>>> import numpy as np
>>> from numpy import linalg as LA
>>> np.set_printoptions(precision=1, suppress=True, linewidth=160)
>>> feats = np.array([[0.2, -0.3, 1.5, 0.8],
...     [-0.2, 0.3, 1.0, 1.5],
...     [-0.1, 1.9, 0.7, 1.6],
...     [0.6, 1.0, -0.4, -0.4],
...     [0.9, -1.0, 0.3, -1.2],
...     [-2.1, 0.6, 1.0, 1.9],
...     [-1.8, -1.3, -0.1, -1.2],
...     [2.5, 8.0, -4.5, -2.5],
...     [-0.9, -2.2, 1.7, -0.8],
...     [2.2, -1.3, -0.5, 1.0],
...     [0.4, 1.4, -1.7, 0.2],
...     [0.0, -0.5, 1.7, -2.3],
...     [1.7, 0.7, -1.1, -0.2]])
>>> T = np.stack([feats, 5 * feats, feats[::-1]])
>>> print(LA.norm(T, axis=(1, 2)))
[12.9 64.4 12.9]
>>> print(LA.matrix_rank(T))
[4 4 4]
>>> print(LA.matrix_rank(T.reshape(3, -1)))
2
>>> print(T.shape)
(3, 13, 4)
>>> out = np.c_[feats[:, :1] @ np.array([[4]]), np.array([1, -5, 1, 0, -2, 0, 0, 3, 1, 2, -2, 4, 4])]
>>> print(out)
[[ 0.8  1. ]
 [-0.8 -5. ]
 [-0.4  1. ]
 [ 2.4  0. ]
 [ 3.6 -2. ]
 [-8.4  0. ]
 [-7.2  0. ]
 [10.   3. ]
 [-3.6  1. ]
 [ 8.8  2. ]
 [ 1.6 -2. ]
 [ 0.   4. ]
 [ 6.8  4. ]]
>>> print(LA.matrix_rank(np.c_[feats, out]))
5
>>> print(np.round(LA.norm(out - feats @ LA.lstsq(feats, out)[0], axis=0), 1) + 0)
[0.  7.5]
>>> cen = feats - feats.mean(axis=0)
>>> U, sigma, vt = LA.svd(cen, full_matrices=False)
>>> print((np.sign(U[:, 0]) == np.sign(U[0, 0])).astype(int))
[1 1 0 0 1 1 1 0 1 1 0 1 0]
>>> print(sigma)
[10.7  4.9  4.   2.5]
>>> print(round(float((sigma ** 2).sum() ** 2 / (sigma ** 4).sum()), 1))
1.9
>>> print(np.abs(vt[0]).argmax())
1
>>> mat = np.array([[4, -3, -4], [3, -2, 3], [2, -4, 0]])
>>> q, r_ = LA.qr(feats)
>>> print(np.round(q.T @ q, 1) + 0)
[[1. 0. 0. 0.]
 [0. 1. 0. 0.]
 [0. 0. 1. 0.]
 [0. 0. 0. 1.]]
>>> print(round(np.trace(q @ q.T), 1))
4.0
>>> print(q @ r_)
[[ 0.2 -0.3  1.5  0.8]
 [-0.2  0.3  1.   1.5]
 [-0.1  1.9  0.7  1.6]
 [ 0.6  1.  -0.4 -0.4]
 [ 0.9 -1.   0.3 -1.2]
 [-2.1  0.6  1.   1.9]
 [-1.8 -1.3 -0.1 -1.2]
 [ 2.5  8.  -4.5 -2.5]
 [-0.9 -2.2  1.7 -0.8]
 [ 2.2 -1.3 -0.5  1. ]
 [ 0.4  1.4 -1.7  0.2]
 [ 0.  -0.5  1.7 -2.3]
 [ 1.7  0.7 -1.1 -0.2]]
>>> print(q.shape, r_.shape)
(13, 4) (4, 4)
>>> print(r_)
[[-4.9 -4.4  3.7  1.4]
 [ 0.  -7.9  3.2  0.7]
 [ 0.   0.  -3.3 -1.1]
 [ 0.   0.   0.   4.7]]
